% ipython --no-banner

In [1]: import numpy as np

In [2]: import numpy.linalg as la

In [3]: np.set_printoptions(precision=2, suppress=True, linewidth=160)

In [4]: sigma = 10 * 0.5 ** np.arange(4)

In [5]: O, _ = la.qr(np.array([[1.6, -0.3, 1.2, 0.2],
   ...:     [-0.6, -0.5, -0.3, 1.7],
   ...:     [1.5, -2.6, 1.0, 0.8],
   ...:     [0.7, 1.5, -1.2, 0.3]]))

In [6]: rng = np.random.default_rng(88)

In [7]: W0 = rng.normal(size=(14, 4)) * sigma @ O

In [8]: W0
Out[8]: 
array([[  5.75,   1.42,  -2.59,  -5.14],
       [  2.51,  -4.13,  -4.06,   1.81],
       [ -8.71,   6.21,  12.16,   2.58],
       [  1.7 ,  -5.67,  -5.51,  -0.64],
       [ -4.28,  -0.63,   1.12,   4.81],
       [ -6.1 ,   1.87,   5.66,   3.67],
       [ -8.12,   3.7 ,   9.79,  -0.1 ],
       [  4.44,  -3.79,  -4.65,  -4.04],
       [-12.42,   4.06,   6.44,   3.33],
       [  3.63,  -2.89,  -2.85,   5.33],
       [  2.19,   1.35,  -2.37,   0.38],
       [  0.78,  -1.21,   1.14,   7.71],
       [ -2.24,   3.66,   2.01,  -1.99],
       [ -7.22,  -0.14,   3.41,  -3.62]])

In [9]: basis = W0[[5, 13]].astype(float)

In [10]: for _ in range(6):
    ...:     labels = la.norm(W0[:, None] - basis, axis=-1).argmin(axis=1)
    ...:     basis = np.array([W0[labels == j].mean(axis=0) for j in range(2)])
    ...: 

In [11]: labels
Out[11]: array([1, 1, 0, 1, 0, 0, 0, 1, 0, 1, 1, 1, 0, 0])

In [12]: basis
Out[12]: 
array([[-7.01,  2.68,  5.8 ,  1.24],
       [ 3.  , -2.13, -2.99,  0.77]])

In [13]: np.abs(basis[1] - basis[0]).argmax()
Out[13]: np.int64(0)

In [14]: np.bincount(labels)
Out[14]: array([7, 7])

In [15]: other = np.c_[W0[:, :2] @ np.array([[0, 1], [-2, -2]]), np.array([2, 1, 0, 0, 0, 1, 0, 0, 1, 2, 1, 1, 1, 0])]

In [16]: other
Out[16]: 
array([[ -2.83,   2.91,   2.  ],
       [  8.26,  10.76,   1.  ],
       [-12.42, -21.13,   0.  ],
       [ 11.35,  13.05,   0.  ],
       [  1.26,  -3.02,   0.  ],
       [ -3.74,  -9.84,   1.  ],
       [ -7.41, -15.53,   0.  ],
       [  7.59,  12.03,   0.  ],
       [ -8.13, -20.55,   1.  ],
       [  5.77,   9.4 ,   2.  ],
       [ -2.7 ,  -0.51,   1.  ],
       [  2.42,   3.2 ,   1.  ],
       [ -7.32,  -9.56,   1.  ],
       [  0.28,  -6.95,   0.  ]])

In [17]: la.norm(la.qr(W0)[0].T @ other, axis=0) ** 2 / ((other ** 2).sum(axis=0) + 1e-12)
Out[17]: array([1.  , 1.  , 0.17])
